$ python -q
>>> import numpy as np
>>> np.set_printoptions(suppress=True, linewidth=120)
>>> def tidy(a):
...     return np.round(a, 4) + 0
... 
>>> F = np.loadtxt("block5.csv", delimiter=",")
>>> tidy(F)
array([[ 0.7692, -0.2308, -0.3846, -0.0769, -0.3846, -0.2308],
       [-0.2308,  0.7692, -0.3846, -0.0769, -0.3846, -0.2308],
       [-0.3846, -0.3846,  0.359 , -0.1282, -0.641 , -0.3846],
       [-0.0769, -0.0769, -0.1282,  0.9744, -0.1282, -0.0769],
       [-0.3846, -0.3846, -0.641 , -0.1282,  0.359 , -0.3846],
       [-0.2308, -0.2308, -0.3846, -0.0769, -0.3846,  0.7692]])
>>> tidy(np.linalg.eigvalsh(F).min())
np.float64(-1.0)
>>> blk = np.stack([F, 5 * F, F[::-1]])
>>> np.linalg.matrix_rank(blk)
array([6, 6, 6])
>>> tidy(np.linalg.norm(blk, axis=(1, 2)))
array([ 2.4495, 12.2474,  2.4495])
>>> (blk @ F.T).shape
(3, 6, 6)
>>> tidy(np.linalg.det(blk))
array([    -1., -15625.,      1.])
>>> x0 = np.array([3, 0, -3, -3, -1, -2])
>>> a = np.maximum(F @ x0, 0)
>>> tidy(F.T @ a)
array([ 2.5345, -0.4655, -3.3399, -0.668 , -1.7758, -2.0039])
>>> tidy(np.tanh(F @ x0))
array([ 0.9998,  0.9119, -0.4102, -0.9863,  0.9161, -0.4313])
>>> tidy(np.maximum(F @ (3 * x0), 0))
array([13.6154,  4.6154,  0.    ,  0.    ,  4.6923,  0.    ])
>>> np.flatnonzero(a > 1e-9)
array([0, 1, 4])
>>> tidy(a)
array([4.5385, 1.5385, 0.    , 0.    , 1.5641, 0.    ])
>>> tidy(F * (a > 1e-9)[:, None])
array([[ 0.7692, -0.2308, -0.3846, -0.0769, -0.3846, -0.2308],
       [-0.2308,  0.7692, -0.3846, -0.0769, -0.3846, -0.2308],
       [ 0.    ,  0.    ,  0.    ,  0.    ,  0.    ,  0.    ],
       [ 0.    ,  0.    ,  0.    ,  0.    ,  0.    ,  0.    ],
       [-0.3846, -0.3846, -0.641 , -0.1282,  0.359 , -0.3846],
       [ 0.    ,  0.    ,  0.    ,  0.    ,  0.    ,  0.    ]])
>>> out = np.array([[-1], [2], [1], [1], [2], [-1]])
>>> basis = np.array([[8, -7, 7, -6, 6, -8, -4, 6]])
>>> rng = np.random.default_rng(42366)
>>> E = out @ basis + 0.02 * rng.normal(size=(6, 8))
>>> tidy(E)
array([[ -7.9879,   6.9718,  -7.03  ,   6.0015,  -5.9991,   8.002 ,   3.992 ,  -6.0037],
       [ 15.984 , -13.9985,  13.9878, -12.0393,  12.0027, -16.0179,  -8.0046,  12.0297],
       [  8.0083,  -7.0015,   6.9858,  -5.9767,   5.9943,  -8.0462,  -3.9623,   6.043 ],
       [  7.9909,  -7.0002,   6.9945,  -6.0178,   5.9855,  -7.9923,  -3.969 ,   6.0188],
       [ 15.9999, -13.9801,  13.9928, -12.0119,  12.0121, -16.014 ,  -7.9919,  12.0035],
       [ -7.9926,   7.0113,  -6.9759,   5.9786,  -5.9926,   7.9899,   4.0214,  -6.0029]])
>>> G = E.T @ E
>>> tidy(np.trace(G)), tidy((E ** 2).sum())
(np.float64(4201.1985), np.float64(4201.1985))
>>> np.linalg.matrix_rank(G)
np.int64(6)
>>> [round(float(x), 4) for x in np.linalg.svd(E, compute_uv=False)[:3]]
[64.8166, 0.0724, 0.0563]
>>> tidy(np.linalg.norm(E, 2) / np.linalg.norm(E))
np.float64(1.0)
>>> np.argsort(-np.linalg.norm(E, axis=0).round(6), kind="stable")[:3]
array([5, 0, 2])
>>> X = np.load("run14.npy")
>>> X
array([[18,  7,  5,  1,  1,  2, -6],
       [ 7,  8,  3,  5, -3,  2, -1],
       [ 5,  3,  6,  6,  3,  1, -1],
       [ 1,  5,  6, 10,  1,  1,  3],
       [ 1, -3,  3,  1, 11, -3,  3],
       [ 2,  2,  1,  1, -3,  7,  0],
       [-6, -1, -1,  3,  3,  0, 10]])
>>> # equal to its transpose
>>> np.allclose(X[:-1].T @ np.linalg.lstsq(X[:-1].T, X[-1])[0], X[-1])
True
>>> np.linalg.lstsq(X[:-1].T, X[-1])[2]
np.int32(6)
>>> np.unique(X.round(6), axis=0).shape
(7, 7)
>>> def softmax(z):
...     e = np.exp(z - z.max(axis=-1, keepdims=True))
...     return e / e.sum(axis=-1, keepdims=True)
... 
>>> tidy(softmax(X).sum(axis=1))
array([1., 1., 1., 1., 1., 1., 1.])
>>> att = X @ X.T / np.sqrt(7)
>>> tidy(softmax(att)[6] @ X)
array([-6., -1., -1.,  3.,  3.,  0., 10.])
>>> tidy(softmax(att + np.triu(np.full(att.shape, -np.inf), 1)))
array([[1.    , 0.    , 0.    , 0.    , 0.    , 0.    , 0.    ],
       [1.    , 0.    , 0.    , 0.    , 0.    , 0.    , 0.    ],
       [1.    , 0.    , 0.    , 0.    , 0.    , 0.    , 0.    ],
       [0.    , 0.    , 0.    , 1.    , 0.    , 0.    , 0.    ],
       [0.    , 0.    , 0.    , 0.    , 1.    , 0.    , 0.    ],
       [0.3902, 0.0404, 0.    , 0.    , 0.    , 0.5694, 0.    ],
       [0.    , 0.    , 0.    , 0.    , 0.    , 0.    , 1.    ]])
>>> mat = np.load("a.npy")
>>> mat
array([[ 2.5252,  0.6327,  7.6658,  0.2389,  4.9697,  4.1104,  4.6433],
       [ 3.8453, -0.5371,  5.327 ,  1.2456,  7.1201,  3.0231,  5.8228],
       [ 3.4812,  0.2172,  5.6811, -1.1467,  7.5406,  2.6264,  5.3628],
       [ 2.471 ,  0.0703,  5.7813, -0.1996,  5.3227,  4.0196,  5.7518],
       [ 2.6121, -0.221 ,  5.2781,  0.5613,  4.8759,  2.9591,  6.7726],
       [ 3.1716,  0.2691,  4.8849, -2.2835,  3.8072,  3.5176,  6.6074],
       [ 2.3283, -0.6271,  6.7328, -0.4447,  6.9257,  3.8843,  6.3402],
       [ 3.7307,  0.2396,  4.6327,  0.5891,  7.0365,  2.772 ,  7.3289],
       [ 2.3879, -1.1757,  4.6874, -0.7229,  7.7639,  4.0137,  4.2987],
       [ 2.9821, -0.6988,  7.0132, -0.6643,  5.7664,  2.3096,  4.8514],
       [ 1.3355,  0.7872,  5.8623, -0.7959,  5.5517,  3.0585,  6.037 ],
       [ 2.7696,  1.0164,  6.1493,  1.5518,  6.0741,  1.1887,  6.6409],
       [ 2.4976,  1.0104,  5.6065,  0.7592,  6.9922,  1.9779,  4.9104],
       [ 2.1854, -0.3989,  4.6916,  0.918 ,  5.886 ,  6.3544,  4.905 ],
       [ 3.4682,  1.6161,  4.7968, -1.2219,  6.2029,  1.9427,  5.5203],
       [ 3.9854, -0.1063,  6.7833,  0.2303,  5.4647,  4.4708,  7.5252],
       [ 2.0773,  1.3362,  6.4077, -1.0298,  5.3777,  2.7134,  5.4888],
       [ 1.8937,  0.7976,  6.7613, -0.7003,  5.6284,  2.1784,  6.123 ],
       [ 2.9742,  0.134 ,  6.2358,  0.7046,  6.6458,  4.1535,  5.9567],
       [ 1.7884,  0.104 ,  6.2982,  1.3408,  5.431 ,  3.0972,  6.5295],
       [ 3.0914,  1.4669,  6.7445, -0.5551,  5.2056,  2.4355,  6.9484],
       [ 2.689 , -0.6131,  6.1687, -0.6537,  5.3082,  2.7246,  6.129 ],
       [ 2.6834, -0.8834,  7.0893, -0.2195,  6.0949,  2.0723,  6.5107],
       [ 2.8181,  0.8314,  5.5239,  1.0927,  4.4545,  2.6494,  7.5448],
       [ 0.9037,  0.6062,  5.1499, -0.1067,  6.506 ,  2.7421,  6.2271],
       [ 2.8314, -0.2405,  5.9692,  1.0527,  5.7409,  2.7348,  5.2938],
       [ 2.6931,  0.5505,  5.593 , -1.2958,  6.8833,  3.2368,  8.0606],
       [ 0.4483,  0.0448,  7.8338, -2.8003,  5.4446,  2.5391,  5.8905],
       [ 3.6008, -1.4634,  6.2231, -1.0254,  5.4411,  3.7601,  5.8236],
       [ 2.2349, -0.8948,  7.3886,  0.8927,  5.0256,  1.6314,  4.69  ],
       [ 2.6423,  0.1671,  8.1532,  0.4119,  6.0611,  2.2982,  6.7101],
       [ 3.8029,  0.0176,  6.5031,  0.8723,  5.4038,  2.4746,  6.8202]])
>>> out = np.c_[mat[:, :5] @ np.array([[1, -5, -5, 0, -3],
...     [-6, -1, 1, 8, -7],
...     [-4, 8, -5, -5, 4],
...     [-6, -2, 7, -9, 2],
...     [5, 1, -5, -1, -3]]), np.array([0, 1, 2, 3, 0, 2, 2, 0, 0, 1, 2, 1, 1, 3, 1, 0, 3, 3, 3, 0, 1, 3, 0, 1, 2, 1, 0, 1, 0, 0, 2, 0])]
>>> tidy(out)
array([[ -8.5191,  52.5596, -73.4985, -40.3872,   4.2274,   0.    ],
       [ 13.8868,  28.5555, -73.2799, -49.2623,  -5.3373,   1.    ],
       [ 24.0368,  37.6596, -91.3242, -23.8882, -14.1548,   2.    ],
       [  6.7351,  39.547 , -69.2019, -31.8704,  -1.1472,   3.    ],
       [  3.8374,  33.1386, -60.1224, -38.0861,   1.318 ,   0.    ],
       [ 14.7544,  31.3263, -75.0339,  -5.5274,  -7.8475,   2.    ],
       [ 16.4564,  50.6631, -83.674 , -41.6042,   2.6695,   2.    ],
       [ 15.4102,  24.0268, -72.6362, -33.5851, -14.2698,   0.    ],
       [ 33.8494,  35.9451, -80.432 , -34.1004,  -4.9217,   0.    ],
       [ 11.9399,  48.9889, -84.1574, -40.4441,   5.3703,   1.    ],
       [  5.697 ,  46.5772, -68.5316, -21.4025,  -4.3146,   2.    ],
       [ -6.8663,  37.3005, -63.086 , -42.6556,  -5.9451,   1.    ],
       [  4.415 ,  36.8274, -69.1567, -33.7743, -11.5978,   1.    ],
       [  9.7344,  31.0547, -57.7879, -40.7972,  -0.8195,   3.    ],
       [ 12.9303,  28.064 , -79.2767,  -6.261 , -23.5826,   1.    ],
       [  3.4317,  39.4498, -79.6612, -42.3043,  -0.0124,   0.    ],
       [  1.4966,  46.9762, -75.1859, -17.4584,  -8.1472,   3.    ],
       [  2.4067,  50.8533, -75.5215, -26.7514,  -2.5049,   3.    ],
       [  6.2284,  40.118 , -74.2128, -43.0942,  -3.4456,   3.    ],
       [ -4.9182,  44.089 , -58.0984, -48.1572,   5.4882,   0.    ],
       [ -3.3294,  43.3479, -77.6263, -22.197 ,  -9.2915,   1.    ],
       [ 12.156 ,  43.1333, -76.0185, -35.1732,   3.6675,   3.    ],
       [ 11.4181,  50.7147, -81.7579, -46.6331,   7.7671,   0.    ],
       [ -8.5496,  31.5384, -55.5022, -35.2571,  -3.3566,   1.    ],
       [  9.8371,  42.7939, -62.9387, -26.4456,  -6.0863,   2.    ],
       [  2.7859,  37.4726, -65.5791, -46.9852,   1.9488,   1.    ],
       [ 19.2094,  40.2029, -84.3671, -18.7821, -12.8023,   0.    ],
       [ 12.8691,  71.4293, -88.1908, -19.0525,   7.7423,   1.    ],
       [ 20.8467,  40.7361, -84.9662, -39.0352,   5.9597,   0.    ],
       [ -2.1789,  52.0693, -67.8914, -57.1613,  15.8219,   0.    ],
       [ -3.139 ,  57.0843, -81.2326, -49.1974,   6.1567,   2.    ],
       [ -0.5299,  36.6519, -72.4253, -45.6292,   0.0137,   0.    ]])
>>> tidy(np.linalg.norm(out - mat @ np.linalg.lstsq(mat, out)[0], axis=0))
array([0.   , 0.   , 0.   , 0.   , 0.   , 5.518])
>>> np.linalg.matrix_rank(out)
np.int64(6)
